$ ipython --no-banner

In [1]: import numpy as np

In [2]: np.set_printoptions(precision=2, suppress=True, linewidth=160)

In [3]: def rnd(a):
   ...:     return np.round(a, 2) + 0
   ...: 

In [4]: data = np.load("layer18.npy")

In [5]: rnd(data)
Out[5]: 
array([[ 0.07, -0.19,  0.16],
       [-0.19,  0.54, -0.46],
       [ 0.16, -0.46,  0.39]])

In [6]: W = np.array([[2, 3, 1, 2, 3, 1], [0, 2, 3, 2, 1, 0], [3, 1, 0, 0, 0, 3]])

In [7]: beta = np.array([3, 3, 3, -2, 2, -2])

In [8]: H = np.maximum(data @ W + beta, 0)

In [9]: print(np.linalg.matrix_rank(H))
2

In [10]: C = np.array([[-1, 1, 0],
    ...:     [1, 0, 1],
    ...:     [2, 1, 2],
    ...:     [-1, 2, -1],
    ...:     [-2, -2, 1],
    ...:     [-2, -1, -1]])

In [11]: (H @ C).round(6).argmax(axis=1)
Out[11]: array([2, 2, 2])

In [12]: x0 = np.array([3, 3, 0])

In [13]: rnd((x0 - data @ x0) @ (data @ x0))
Out[13]: np.float64(0.0)

In [14]: rnd(np.eye(3) - data)
Out[14]: 
array([[ 0.93,  0.19, -0.16],
       [ 0.19,  0.46,  0.46],
       [-0.16,  0.46,  0.61]])

In [15]: (data - data.T) / 2
Out[15]: 
array([[0., 0., 0.],
       [0., 0., 0.],
       [0., 0., 0.]])

In [16]: np.allclose(data @ data.T, data.T @ data)
Out[16]: True

In [17]: np.allclose(data, data.T)
Out[17]: True

In [18]: print(rnd((data + data.T) / 2))
[[ 0.07 -0.19  0.16]
 [-0.19  0.54 -0.46]
 [ 0.16 -0.46  0.39]]

In [19]: evals, vecs = np.linalg.eigh(data)

In [20]: x0 = np.array([0, -2, -2])

In [21]: (np.sign(vecs[:, -1].round(6)) == np.sign(vecs[0, -1].round(6))).astype(int)
Out[21]: array([1, 0, 1])

In [22]: rnd(x0 @ data @ x0 / (x0 @ x0)), rnd(evals[0]), rnd(evals[-1])
Out[22]: (np.float64(0.01), np.float64(0.0), np.float64(1.0))

In [23]: U, s, Vh = np.linalg.svd(data)

In [24]: np.argmax(s[:-1] / (s[1:] + 1e-6)) + 1
Out[24]: np.int64(1)

In [25]: other = U[:, :1] @ np.diag(s[:1]) @ Vh[:1]

In [26]: rnd(np.abs(data - other).max())
Out[26]: np.float64(0.0)

In [27]: np.linalg.matrix_rank(data, rtol=0.05)
Out[27]: np.int64(1)

In [28]: K = np.loadtxt("block2.csv", delimiter=",")

In [29]: K
Out[29]: 
array([[-0.4 ,  7.59, -1.6 ,  1.9 , -1.2 , -0.2 ,  0.2 ,  1.5 ],
       [ 0.4 ,  5.59,  1.8 ,  1.4 , -0.2 ,  1.5 ,  1.3 ,  0.2 ],
       [-0.9 ,  4.77,  0.5 ,  1.2 , -0.2 ,  0.8 , -0.1 , -1.3 ],
       [-1.5 ,  3.65,  1.  ,  0.9 , -1.  , -0.6 , -1.2 ,  0.7 ],
       [ 0.4 ,  5.27,  1.  ,  1.3 , -0.8 , -0.8 ,  0.3 ,  1.5 ],
       [-0.8 , -0.78,  1.5 , -0.2 ,  1.2 ,  1.8 ,  0.7 ,  0.7 ],
       [ 1.3 ,  2.04, -0.9 ,  0.5 ,  1.7 , -1.2 ,  0.4 ,  1.9 ],
       [ 1.4 , -0.38, -0.7 , -0.1 ,  1.4 , -0.4 ,  1.3 ,  0.2 ],
       [ 0.2 , -5.1 ,  0.3 , -1.3 ,  0.4 ,  0.  ,  0.8 , -0.3 ],
       [ 0.5 , -4.78, -0.3 , -1.2 ,  1.5 , -0.5 , -0.4 , -0.7 ],
       [ 0.  ,  0.36, -0.4 ,  0.1 ,  0.1 ,  1.2 ,  0.7 , -0.4 ],
       [-0.3 ,  8.93, -1.7 ,  2.2 ,  0.8 ,  1.1 ,  1.2 ,  1.2 ],
       [ 0.4 , -2.46,  2.1 , -0.6 , -0.7 ,  1.7 , -0.2 , -1.4 ],
       [ 0.8 , -1.94, -2.6 , -0.5 ,  0.6 , -0.6 , -1.  ,  2.4 ],
       [-0.5 , -3.29,  0.5 , -0.8 ,  0.9 ,  0.2 ,  1.4 , -0.9 ],
       [-0.4 , -2.82,  1.1 , -0.7 ,  0.3 ,  0.4 , -0.6 , -0.8 ],
       [ 0.5 ,  1.38,  1.8 ,  0.3 ,  1.4 ,  1.5 , -0.8 ,  1.  ],
       [ 0.9 , -1.55, -1.5 , -0.4 ,  3.2 , -2.2 , -0.3 , -0.1 ],
       [-1.5 ,  7.07, -1.2 ,  1.8 , -1.3 ,  0.7 , -1.1 ,  1.7 ],
       [-2.3 ,  4.39, -0.9 ,  1.1 , -0.2 ,  0.5 ,  1.  ,  0.1 ],
       [ 0.5 , -4.42,  0.9 , -1.1 ,  0.  ,  0.1 , -0.1 ,  1.1 ],
       [-0.7 ,  1.91, -0.8 ,  0.5 , -0.9 ,  1.7 ,  0.7 ,  0.  ],
       [ 0.3 , -0.64,  0.2 , -0.1 ,  1.  ,  1.1 , -0.3 ,  0.1 ],
       [ 0.2 ,  5.46,  1.3 ,  1.4 ,  1.6 ,  1.  ,  1.  ,  0.8 ],
       [-0.2 ,  1.66,  0.7 ,  0.4 ,  1.1 ,  0.6 , -1.  , -1.6 ],
       [-0.5 , -4.78, -1.9 , -1.2 , -1.3 ,  0.7 , -0.1 , -1.  ],
       [-0.5 ,  1.08,  2.7 ,  0.3 ,  0.3 ,  0.7 , -0.4 , -0.4 ],
       [ 1.8 ,  0.94, -2.6 ,  0.3 , -0.2 , -1.6 ,  0.9 ,  0.3 ],
       [ 0.7 ,  2.8 ,  0.3 ,  0.7 ,  1.1 , -0.7 , -0.9 ,  0.6 ],
       [-0.6 ,  3.57,  0.9 ,  0.9 ,  0.9 ,  0.6 , -0.1 ,  0.3 ],
       [-0.2 , -4.08, -1.3 , -1.  ,  0.4 ,  1.3 ,  0.1 ,  0.  ],
       [ 0.5 ,  3.63,  0.9 ,  0.9 ,  0.6 , -1.1 , -1.7 , -1.  ],
       [-1.6 , -4.08,  1.3 , -1.  ,  0.2 , -1.7 ,  0.8 ,  0.2 ]])

In [30]: rnd(np.abs(np.linalg.svd(K)[2][-1]))
Out[30]: array([0.  , 0.24, 0.  , 0.97, 0.  , 0.  , 0.01, 0.  ])

In [31]: rnd(np.linalg.norm(K, 2) / np.linalg.norm(K))
Out[31]: np.float64(0.86)

In [32]: [round(float(x), 2) for x in np.linalg.svd(K, compute_uv=False)[:3]]
Out[32]: [24.05, 8.76, 6.9]

In [33]: np.argsort(-np.linalg.norm(K, axis=0).round(6), kind="stable")[:3]
Out[33]: array([1, 2, 5])

In [34]: print(np.linalg.matrix_rank(K, rtol=0.1))
7

In [35]: W0 = np.loadtxt("run9.csv", delimiter=",")

In [36]: print(rnd(W0))
[[ 0.   -0.49 -0.22  0.35  0.45  0.62]
 [ 0.57  0.12  0.59 -0.37  0.29  0.3 ]
 [ 0.68  0.07 -0.71 -0.16  0.01 -0.11]
 [ 0.06 -0.84  0.1  -0.41 -0.28 -0.19]
 [-0.11  0.16 -0.15 -0.28 -0.62  0.69]
 [-0.45  0.1  -0.27 -0.68  0.5   0.01]]

In [37]: rng = np.random.default_rng(9106)

In [38]: labels = rng.permutation(6)

In [39]: print(labels)
[1 2 5 3 4 0]

In [40]: other = W0[labels][:, labels]

In [41]: rnd(other)
Out[41]: 
array([[ 0.12,  0.59,  0.3 , -0.37,  0.29,  0.57],
       [ 0.07, -0.71, -0.11, -0.16,  0.01,  0.68],
       [ 0.1 , -0.27,  0.01, -0.68,  0.5 , -0.45],
       [-0.84,  0.1 , -0.19, -0.41, -0.28,  0.06],
       [ 0.16, -0.15,  0.69, -0.28, -0.62, -0.11],
       [-0.49, -0.22,  0.62,  0.35,  0.45,  0.  ]])

In [42]: rnd(np.sort(np.abs(np.linalg.eigvals(other))))
Out[42]: array([1., 1., 1., 1., 1., 1.])

In [43]: print(rnd(np.linalg.det(other)), rnd(np.linalg.det(W0[labels])))
-1.0 1.0

In [44]: rnd(other[:, 4] @ other[:, 0])
Out[44]: np.float64(0.0)

In [45]: rnd(other @ other.T)
Out[45]: 
array([[1., 0., 0., 0., 0., 0.],
       [0., 1., 0., 0., 0., 0.],
       [0., 0., 1., 0., 0., 0.],
       [0., 0., 0., 1., 0., 0.],
       [0., 0., 0., 0., 1., 0.],
       [0., 0., 0., 0., 0., 1.]])

In [46]: other = np.linalg.invert(W0)
---------------------------------------------------------------------------
AttributeError                            Traceback (most recent call last)
Cell In[46], line 1
----> 1 other = np.linalg.invert(W0)

AttributeError: module 'numpy.linalg' has no attribute 'invert'

In [47]: other = np.linalg.inv(W0)

In [48]: rnd(np.linalg.det(W0) * other)
Out[48]: 
array([[ 0.  , -0.57, -0.68, -0.06,  0.11,  0.45],
       [ 0.49, -0.12, -0.07,  0.84, -0.16, -0.1 ],
       [ 0.22, -0.59,  0.71, -0.1 ,  0.15,  0.27],
       [-0.35,  0.37,  0.16,  0.41,  0.28,  0.68],
       [-0.45, -0.29, -0.01,  0.28,  0.62, -0.5 ],
       [-0.62, -0.3 ,  0.11,  0.19, -0.69, -0.01]])

In [49]: rnd(other)
Out[49]: 
array([[ 0.  ,  0.57,  0.68,  0.06, -0.11, -0.45],
       [-0.49,  0.12,  0.07, -0.84,  0.16,  0.1 ],
       [-0.22,  0.59, -0.71,  0.1 , -0.15, -0.27],
       [ 0.35, -0.37, -0.16, -0.41, -0.28, -0.68],
       [ 0.45,  0.29,  0.01, -0.28, -0.62,  0.5 ],
       [ 0.62,  0.3 , -0.11, -0.19,  0.69,  0.01]])

In [50]: print(np.allclose(other, W0.T))
True

In [51]: rnd(np.linalg.cond(W0))
Out[51]: np.float64(1.0)

In [52]: rnd(np.linalg.slogdet(W0)[0])
Out[52]: np.float64(-1.0)

In [53]: rnd(np.linalg.det(W0) * np.linalg.det(other))
Out[53]: np.float64(1.0)

In [54]: E = (rng.random((3, 3)) < 0.3) + np.eye(3)

In [55]: E /= E.sum(axis=1, keepdims=True)

In [56]: print(E)
[[0.5 0.5 0. ]
 [0.  1.  0. ]
 [0.  0.  1. ]]

In [57]: rnd(np.linalg.det(E))
Out[57]: np.float64(0.5)

In [58]: rnd(np.sort(np.linalg.eigvals(E).real))
Out[58]: array([0.5, 1. , 1. ])

In [59]: np.flatnonzero(np.linalg.matrix_power((E != 0) + (E.T != 0) + np.eye(3), 3)[0])
Out[59]: array([0, 1])
